$ ipython --no-banner

In [1]: import numpy as np

In [2]: import numpy.linalg as la

In [3]: np.set_printoptions(suppress=True, linewidth=120)

In [4]: arr = np.array([[0, 0, 1], [0, 0, 8], [0, 0, 0], [0, 0, 0]])

In [5]: # rows and columns are dependent

In [6]: left, s, Vt = la.svd(arr)

In [7]: np.argmax(s[:-1] / (s[1:] + 1e-6)) + 1
Out[7]: np.int64(1)

In [8]: A2 = left[:, :1] @ np.diag(s[:1]) @ Vt[:1]

In [9]: la.matrix_rank(arr, rtol=0.05)
Out[9]: np.int64(1)

In [10]: la.matrix_rank(arr, rtol=0.1)
Out[10]: np.int64(1)

In [11]: [round(float(x), 4) for x in la.svd(arr, compute_uv=False)[:3]]
Out[11]: [8.0623, 0.0, 0.0]

In [12]: round(float(la.norm(arr, 2) / la.norm(arr)), 4)
Out[12]: 1.0

In [13]: W0 = np.array([[2, 2, 2, 0],
    ...:     [0, 3, 0, 1],
    ...:     [1, 1, 3, 0],
    ...:     [1, 2, 2, 0],
    ...:     [2, 14, 2, 4]])

In [14]: ang = np.radians(15)

In [15]: r_ = np.eye(4)

In [16]: r_[3, 3] = r_[0, 0] = np.cos(ang)

In [17]: r_[3, 0], r_[0, 3] = -np.sin(ang), np.sin(ang)

In [18]: r_.round(4)
Out[18]: 
array([[ 0.9659,  0.    ,  0.    ,  0.2588],
       [ 0.    ,  1.    ,  0.    ,  0.    ],
       [ 0.    ,  0.    ,  1.    ,  0.    ],
       [-0.2588,  0.    ,  0.    ,  0.9659]])

In [19]: A2 = W0 @ r_.T

In [20]: np.allclose(la.norm(W0, axis=1), la.norm(A2, axis=1))
Out[20]: True

In [21]: round(la.det(r_), 4), round(float(np.trace(r_)), 4)
Out[21]: (np.float64(1.0), 3.9319)

In [22]: np.allclose(W0 @ W0.T, A2 @ A2.T)
Out[22]: True

In [23]: A2.round(4)
Out[23]: 
array([[ 1.9319,  2.    ,  2.    , -0.5176],
       [ 0.2588,  3.    ,  0.    ,  0.9659],
       [ 0.9659,  1.    ,  3.    , -0.2588],
       [ 0.9659,  2.    ,  2.    , -0.2588],
       [ 2.9671, 14.    ,  2.    ,  3.3461]])

In [24]: J = np.load("data.npy")

In [25]: J
Out[25]: 
array([[1, 0, 3, 1],
       [1, 0, 3, 1],
       [0, 4, 2, 1],
       [0, 0, 0, 0],
       [0, 0, 0, 0],
       [0, 1, 2, 0],
       [1, 1, 5, 1],
       [0, 3, 0, 1],
       [0, 0, 0, 0],
       [0, 3, 0, 1],
       [0, 0, 0, 0],
       [0, 0, 0, 0],
       [0, 0, 0, 0],
       [1, 5, 5, 5],
       [0, 2, 2, 3],
       [0, 1, 2, 0],
       [1, 1, 5, 1],
       [0, 1, 0, 3],
       [0, 1, 0, 3],
       [0, 1, 0, 3],
       [0, 2, 2, 3],
       [0, 0, 0, 0],
       [0, 0, 0, 0],
       [0, 0, 0, 0],
       [1, 3, 3, 2],
       [0, 0, 0, 0],
       [0, 4, 0, 4],
       [0, 0, 0, 0],
       [0, 1, 2, 0],
       [1, 0, 3, 1]])

In [26]: dist = la.norm(J[:, None] - J[None], axis=-1)

In [27]: dist[12].round(6).argsort(kind="stable")[:4]
Out[27]: array([ 3,  4,  8, 10])

In [28]: dist.mean(axis=1).argmax()
Out[28]: np.int64(13)

In [29]: np.unravel_index(dist.round(6).argmax(), dist.shape)
Out[29]: (np.int64(3), np.int64(13))

In [30]: la.matrix_rank(dist ** 2)
Out[30]: np.int64(6)

In [31]: (dist + 1e9 * np.eye(30)).round(6).argmin(axis=1)
Out[31]: 
array([ 1,  0, 24,  4,  3, 15, 16,  9,  3,  7,  3,  3,  3, 24, 20,  5,  6, 18, 17, 17, 14,  3,  3,  3,  2,  3, 14,  3,
        5,  0])

In [32]: dist.shape
Out[32]: (30, 30)

In [33]: np.flatnonzero(dist[12] < dist.mean() / 2)
Out[33]: array([ 3,  4,  8, 10, 11, 12, 21, 22, 23, 25, 27])
